In [1]: import numpy as np

In [2]: np.set_printoptions(precision=2, suppress=True, linewidth=100)

In [3]: m1 = np.load("case9.npy")

In [4]: print(m1)
[[0. 3. 0. 0. 0. 0. 0. 0. 0.]
 [3. 0. 3. 0. 0. 0. 0. 0. 0.]
 [0. 3. 2. 3. 0. 0. 0. 0. 0.]
 [0. 0. 3. 0. 3. 0. 0. 0. 0.]
 [0. 0. 0. 3. 0. 3. 0. 0. 0.]
 [0. 0. 0. 0. 3. 0. 3. 0. 0.]
 [0. 0. 0. 0. 0. 3. 1. 3. 0.]
 [0. 0. 0. 0. 0. 0. 3. 1. 3.]
 [0. 0. 0. 0. 0. 0. 0. 3. 2.]]

In [5]: print(np.linalg.matrix_power(m1, 4))
[[162.  54. 279.  54.  81.   0.   0.   0.   0.]
 [ 54. 441. 294. 360.  54.  81.   0.   0.   0.]
 [279. 294. 718. 294. 360.  54.  81.   0.   0.]
 [ 54. 360. 294. 522.  54. 324.  27.  81.   0.]
 [ 81.  54. 360.  54. 486.  27. 333.  54.  81.]
 [  0.  81.  54. 324.  27. 495. 165. 351. 108.]
 [  0.   0.  81.  27. 333. 165. 568. 336. 342.]
 [  0.   0.   0.  81.  54. 351. 336. 559. 342.]
 [  0.   0.   0.   0.  81. 108. 342. 342. 331.]]

In [6]: print(np.allclose(m1, m1.T))
True

In [7]: print(m1 @ m1)
[[ 9.  0.  9.  0.  0.  0.  0.  0.  0.]
 [ 0. 18.  6.  9.  0.  0.  0.  0.  0.]
 [ 9.  6. 22.  6.  9.  0.  0.  0.  0.]
 [ 0.  9.  6. 18.  0.  9.  0.  0.  0.]
 [ 0.  0.  9.  0. 18.  0.  9.  0.  0.]
 [ 0.  0.  0.  9.  0. 18.  3.  9.  0.]
 [ 0.  0.  0.  0.  9.  3. 19.  6.  9.]
 [ 0.  0.  0.  0.  0.  9.  6. 19.  9.]
 [ 0.  0.  0.  0.  0.  0.  9.  9. 13.]]

In [8]: w, evecs = np.linalg.eigvalsh(m1)
Traceback (most recent call last):
  Cell In[8], line 1
    w, evecs = np.linalg.eigvalsh(m1)
ValueError: too many values to unpack (expected 2)


In [9]: w, evecs = np.linalg.eigh(m1)

In [10]: print(np.round(evecs.T @ m1 @ evecs, 2) + 0)
[[-5.31  0.    0.    0.    0.    0.    0.    0.    0.  ]
 [ 0.   -4.15  0.    0.    0.    0.    0.    0.    0.  ]
 [ 0.    0.   -3.01  0.    0.    0.    0.    0.    0.  ]
 [ 0.    0.    0.   -1.2   0.    0.    0.    0.    0.  ]
 [ 0.    0.    0.    0.    0.96  0.    0.    0.    0.  ]
 [ 0.    0.    0.    0.    0.    2.46  0.    0.    0.  ]
 [ 0.    0.    0.    0.    0.    0.    4.07  0.    0.  ]
 [ 0.    0.    0.    0.    0.    0.    0.    5.85  0.  ]
 [ 0.    0.    0.    0.    0.    0.    0.    0.    6.35]]

In [11]: print(np.unique(w.round(6) + 0, return_counts=True)[1])
[1 1 1 1 1 1 1 1 1]

In [12]: print((w > 1e-8).sum(), (w < -1e-8).sum())
5 4

In [13]: print(np.linalg.eigvalsh(m1 + -1 * np.eye(9)))
[-6.31 -5.15 -4.01 -2.2  -0.04  1.46  3.07  4.85  5.35]
